$ python3 -q
>>> import numpy as np
>>> np.set_printoptions(suppress=True, linewidth=100)
>>> def tidy(a):
...     return np.round(a, 1) + 0
... 
>>> data = np.array([[-0.6, -0.3, 0.2, -0.2, 0.9, 1.1, -1.5, -0.9, 0.4, -0.2],
...     [-0.3, -0.1, -0.6, 0.3, 0.4, -1.5, 0.1, 0.2, -1.9, -0.4],
...     [1.5, -0.4, 0.4, -1.5, -0.1, -1.9, -1.1, -2.4, -0.4, 1.0],
...     [-0.3, 1.1, -0.9, -0.4, -0.3, -2.3, -1.2, 0.7, 1.0, -1.4],
...     [1.4, 0.0, 0.6, -1.6, 1.6, -1.1, -1.2, 1.8, 0.1, 0.7],
...     [0.2, -0.3, 0.1, 0.1, 1.1, 1.7, 0.2, -0.3, -0.4, -0.6],
...     [0.7, 0.2, -0.5, -1.3, 1.7, -1.4, 1.9, -1.2, -0.1, -1.5],
...     [0.9, 0.6, -0.1, 0.1, -0.7, 3.0, -0.7, 0.9, 1.5, 1.0]])
>>> print(data)
[[-0.6 -0.3  0.2 -0.2  0.9  1.1 -1.5 -0.9  0.4 -0.2]
 [-0.3 -0.1 -0.6  0.3  0.4 -1.5  0.1  0.2 -1.9 -0.4]
 [ 1.5 -0.4  0.4 -1.5 -0.1 -1.9 -1.1 -2.4 -0.4  1. ]
 [-0.3  1.1 -0.9 -0.4 -0.3 -2.3 -1.2  0.7  1.  -1.4]
 [ 1.4  0.   0.6 -1.6  1.6 -1.1 -1.2  1.8  0.1  0.7]
 [ 0.2 -0.3  0.1  0.1  1.1  1.7  0.2 -0.3 -0.4 -0.6]
 [ 0.7  0.2 -0.5 -1.3  1.7 -1.4  1.9 -1.2 -0.1 -1.5]
 [ 0.9  0.6 -0.1  0.1 -0.7  3.  -0.7  0.9  1.5  1. ]]
>>> r0 = np.array([4, 7, 9])
>>> print(tidy(np.convolve(data[0], r0)))
[ -2.4  -5.4  -6.7  -2.1   4.    8.9   9.8  -4.2 -18.2  -6.1   2.2  -1.8]
>>> print(tidy(np.polyval(r0, data[0])))
[ 6.2  7.3 10.6  7.8 18.5 21.5  7.5  5.9 12.4  7.8]
>>> print(tidy(np.correlate(data[0], data[5], "full")))
[ 0.4  0.4  0.2  0.  -1.6 -2.1  0.1  0.8  2.3  2.8 -1.6 -2.7 -0.7 -0.3  0.4  0.  -0.3  0.1  0. ]
>>> print(tidy(np.cross(data[0, :3], data[5, :3])))
[0.  0.1 0.2]
>>> T = np.stack([data, -3 * data, data[::-1]])
>>> print(tidy(np.linalg.norm(T, axis=(1, 2))))
[ 9.5 28.5  9.5]
>>> print((T @ data.T).shape)
(3, 8, 8)
>>> print(np.linalg.norm(data, axis=1).argmax())
2
>>> print(tidy(np.linalg.norm(data[2] - data[0])))
4.5
>>> x0 = np.array([2, 3, 1, 3, 2, 0, 0, 0, -3, -1])
>>> h = np.maximum(data @ x0, 0)
>>> print(tidy(h))
[0.  6.3 0.  0.  0.8 3.9 2.8 0. ]
>>> print(tidy(np.maximum(data @ (3 * x0), 0)))
[ 0.  18.9  0.   0.   2.4 11.7  8.4  0. ]
